% ipython --no-banner

In [1]: import numpy as np

In [2]: from numpy import linalg as LA

In [3]: np.set_printoptions(precision=2, suppress=True, linewidth=120)

In [4]: E = np.array([[2, 1, 1], [0, 1, 0], [-2, 1, 1], [1, 1, 2], [-2, 2, 2], [-2, 1, -2]])

In [5]: left, sig, VT = LA.svd(E, full_matrices=False)

In [6]: np.round(left.T @ left, 2) + 0
Out[6]: 
array([[1., 0., 0.],
       [0., 1., 0.],
       [0., 0., 1.]])

In [7]: sig
Out[7]: array([4.43, 4.17, 1.73])

In [8]: (sig > 1e-8).sum()
Out[8]: np.int64(3)

In [9]: np.round(left.T @ E @ VT.T, 2) + 0
Out[9]: 
array([[4.43, 0.  , 0.  ],
       [0.  , 4.17, 0.  ],
       [0.  , 0.  , 1.73]])

In [10]: np.round(VT @ VT.T, 2) + 0
Out[10]: 
array([[1., 0., 0.],
       [0., 1., 0.],
       [0., 0., 1.]])

In [11]: def softmax(z):
    ...:     e = np.exp(z - z.max(axis=-1, keepdims=True))
    ...:     return e / e.sum(axis=-1, keepdims=True)
    ...: 

In [12]: softmax(E[2] + -2)
Out[12]: array([0.02, 0.49, 0.49])

In [13]: softmax(E).sum(axis=1)
Out[13]: array([1., 1., 1., 1., 1., 1.])

In [14]: np.round(softmax(10 * E[2]), 2) + 0
Out[14]: array([0. , 0.5, 0.5])

In [15]: softmax(E[2])
Out[15]: array([0.02, 0.49, 0.49])

In [16]: scores = E @ E.T / np.sqrt(3)

In [17]: softmax(scores).round(6).argmax(axis=1)
Out[17]: array([0, 4, 4, 3, 4, 5])

In [18]: np.round(softmax(scores + np.triu(np.full(scores.shape, -np.inf), 1)), 2) + 0
Out[18]: 
array([[1.  , 0.  , 0.  , 0.  , 0.  , 0.  ],
       [0.5 , 0.5 , 0.  , 0.  , 0.  , 0.  ],
       [0.01, 0.05, 0.94, 0.  , 0.  , 0.  ],
       [0.34, 0.03, 0.03, 0.6 , 0.  , 0.  ],
       [0.  , 0.  , 0.09, 0.01, 0.9 , 0.  ],
       [0.  , 0.01, 0.03, 0.  , 0.02, 0.94]])

In [19]: vec = np.array([5, 5, 1])

In [20]: target = E @ vec

In [21]: LA.solve(E.T @ E, E.T @ target)
Out[21]: array([5., 5., 1.])

In [22]: np.round(LA.pinv(E) @ E, 2) + 0
Out[22]: 
array([[1., 0., 0.],
       [0., 1., 0.],
       [0., 0., 1.]])

In [23]: rng = np.random.default_rng(20996)

In [24]: target = target + 0.02 * rng.normal(size=6)

In [25]: target
Out[25]: array([16.  ,  4.97, -3.99, 12.01,  1.98, -6.99])

In [26]: b, *_ = LA.lstsq(E, target)

In [27]: round(LA.norm(target - E @ b), 2)
Out[27]: np.float64(0.03)

In [28]: [round(float(LA.norm(LA.solve(E.T @ E + lam * np.eye(3), E.T @ target))), 2) for lam in (0, 1, 10, 100)]
Out[28]: [7.14, 6.04, 3.31, 0.74]

In [29]: np.round(E.T @ (target - E @ b), 2) + 0
Out[29]: array([0., 0., 0.])
